$ python -q
>>> import numpy as np
>>> import numpy.linalg as la
>>> np.set_printoptions(precision=3, suppress=True, linewidth=160, sign=" ")
>>> W0 = np.load("arr.npy")
>>> print(W0)
[[-1.358 -1.518  0.54  -2.842 -1.866]
 [ 1.528  0.402  3.644 -0.409  0.238]
 [-1.868 -1.743  1.328  2.64  -0.86 ]
 [-1.358 -1.243  0.386 -0.861  3.423]
 [-2.547  2.992  0.718 -0.206 -0.057]]
>>> la.norm(W0, axis=0)
array([ 4.,  4.,  4.,  4.,  4.])
>>> np.round(W0.T @ W0, 3) + 0
array([[ 16.,   0.,   0.,   0.,   0.],
       [  0.,  16.,   0.,   0.,   0.],
       [  0.,   0.,  16.,   0.,   0.],
       [  0.,   0.,   0.,  16.,   0.],
       [  0.,   0.,   0.,   0.,  16.]])
>>> Q, _ = la.qr(np.array([[-0.5, 0.4, 0.4],
...     [0.2, -0.7, 0.4],
...     [0.8, -0.1, -1.0],
...     [0.3, -0.1, 0.8],
...     [0.9, -1.3, -1.6]]))
>>> M = Q @ Q.T
>>> M
array([[ 0.153, -0.089, -0.235, -0.186, -0.18 ],
       [-0.089,  0.549, -0.304,  0.319,  0.214],
       [-0.235, -0.304,  0.759,  0.162,  0.097],
       [-0.186,  0.319,  0.162,  0.7  , -0.218],
       [-0.18 ,  0.214,  0.097, -0.218,  0.839]])
>>> M2 = M / np.sqrt((M ** 2).mean(axis=1, keepdims=True))
>>> la.matrix_rank(M - M.mean(axis=1, keepdims=True))
np.int64(3)
>>> la.norm(M2, axis=1)
array([ 2.236,  2.236,  2.236,  2.236,  2.236])
>>> M2[3]
array([-0.496,  0.852,  0.434,  1.871, -0.583])
